$ python -q
>>> import numpy as np
>>> np.set_printoptions(precision=2, suppress=True, linewidth=160)
>>> rd = lambda a: np.round(a, 2) + 0
>>> F = np.load("w.npy")
>>> F
array([[1, 3, 3, 0, 2, 0, 2, 2],
       [2, 1, 3, 3, 0, 2, 0, 2],
       [2, 2, 1, 3, 3, 0, 2, 0],
       [0, 2, 2, 1, 3, 3, 0, 2],
       [2, 0, 2, 2, 1, 3, 3, 0],
       [0, 2, 0, 2, 2, 1, 3, 3],
       [3, 0, 2, 0, 2, 2, 1, 3],
       [3, 3, 0, 2, 0, 2, 2, 1]])
>>> x = np.array([-6, -9, 6, -5, 4, 5, -1, 2])
>>> a = np.maximum(F @ x, 0)
>>> F.T @ a
array([ 63,  40,  86,  32, 100, 112,  35,  91])
>>> a
array([ 0,  0,  0, 20,  6,  0, 17,  0])
>>> F * (a > 1e-9)[:, None]
array([[0, 0, 0, 0, 0, 0, 0, 0],
       [0, 0, 0, 0, 0, 0, 0, 0],
       [0, 0, 0, 0, 0, 0, 0, 0],
       [0, 2, 2, 1, 3, 3, 0, 2],
       [2, 0, 2, 2, 1, 3, 3, 0],
       [0, 0, 0, 0, 0, 0, 0, 0],
       [3, 0, 2, 0, 2, 2, 1, 3],
       [0, 0, 0, 0, 0, 0, 0, 0]])
>>> Y = F[0, 0] * F[1:] - np.outer(F[1:, 0], F[0])
>>> Y
array([[ 0, -5, -3,  3, -4,  2, -4, -2],
       [ 0, -4, -5,  3, -1,  0, -2, -4],
       [ 0,  2,  2,  1,  3,  3,  0,  2],
       [ 0, -6, -4,  2, -3,  3, -1, -4],
       [ 0,  2,  0,  2,  2,  1,  3,  3],
       [ 0, -9, -7,  0, -4,  2, -5, -3],
       [ 0, -6, -9,  2, -6,  2, -4, -5]])
>>> F[:, 0] / F[0, 0]
array([1., 2., 2., 0., 2., 0., 3., 3.])
>>> np.flatnonzero(~Y.round(6).any(axis=1))
array([], dtype=int64)
>>> np.linalg.matrix_rank(Y), np.linalg.matrix_rank(F)
(np.int64(7), np.int64(8))
>>> f = np.array([7, 2, 2])
>>> np.correlate(F[0], F[4], "full")
array([ 0,  3, 12, 19, 14, 17, 18, 16, 22, 18,  6, 12,  4,  4,  4])
>>> np.array([np.convolve(row, f, "same") for row in F])
array([[23, 29, 12, 20,  4, 18, 18,  8],
       [11, 27, 29, 12, 20,  4, 18,  4],
       [18, 15, 27, 29, 12, 20,  4,  4],
       [14, 18, 15, 27, 29, 12, 20,  4],
       [ 4, 18, 18, 15, 27, 29, 12,  6],
       [14,  4, 18, 18, 15, 27, 29, 12],
       [ 6, 20,  4, 18, 18, 15, 27,  8],
       [27, 12, 20,  4, 18, 18, 15,  6]])
>>> np.cross(F[0, :3], F[4, :3])
array([ 6,  4, -6])
>>> np.polyval(f, F[0])
array([11, 71, 71,  2, 34,  2, 34, 34])
>>> x = np.array([2, 0, -2, -2, 1, 1, 0, 0])
>>> target = F @ x
>>> target
array([-2, -6, -1,  0,  0, -1,  6,  4])
>>> rd(np.linalg.solve(F.T, F[3]))
array([0., 0., 0., 1., 0., 0., 0., 0.])
>>> rd(np.linalg.solve(F, target + F[:, 4]))
array([ 2.,  0., -2., -2.,  2.,  1.,  0.,  0.])
>>> rd(np.linalg.solve(F, target))
array([ 2.,  0., -2., -2.,  1.,  1.,  0.,  0.])
>>> rng = np.random.default_rng(87781)
>>> Y = F + rng.integers(-2, 3, (8, 1)) @ rng.integers(-2, 3, (1, 8))
>>> Y
array([[ 1, -1, -1,  4,  2, -4, -2,  6],
       [ 2,  3,  5,  1,  0,  4,  2,  0],
       [ 2,  4,  3,  1,  3,  2,  4, -2],
       [ 0,  6,  6, -3,  3,  7,  4, -2],
       [ 2, -4, -2,  6,  1, -1, -1,  4],
       [ 0,  6,  4, -2,  2,  5,  7, -1],
       [ 3, -2,  0,  2,  2,  0, -1,  5],
       [ 3,  7,  4, -2,  0,  6,  6, -3]])
>>> np.linalg.matrix_rank(Y - F, tol=1e-8)
np.int64(1)
>>> rd(np.linalg.svd(Y - F, compute_uv=False))
array([23.49,  0.  ,  0.  ,  0.  ,  0.  ,  0.  ,  0.  ,  0.  ])
>>> Y - F
array([[ 0, -4, -4,  4,  0, -4, -4,  4],
       [ 0,  2,  2, -2,  0,  2,  2, -2],
       [ 0,  2,  2, -2,  0,  2,  2, -2],
       [ 0,  4,  4, -4,  0,  4,  4, -4],
       [ 0, -4, -4,  4,  0, -4, -4,  4],
       [ 0,  4,  4, -4,  0,  4,  4, -4],
       [ 0, -2, -2,  2,  0, -2, -2,  2],
       [ 0,  4,  4, -4,  0,  4,  4, -4]])
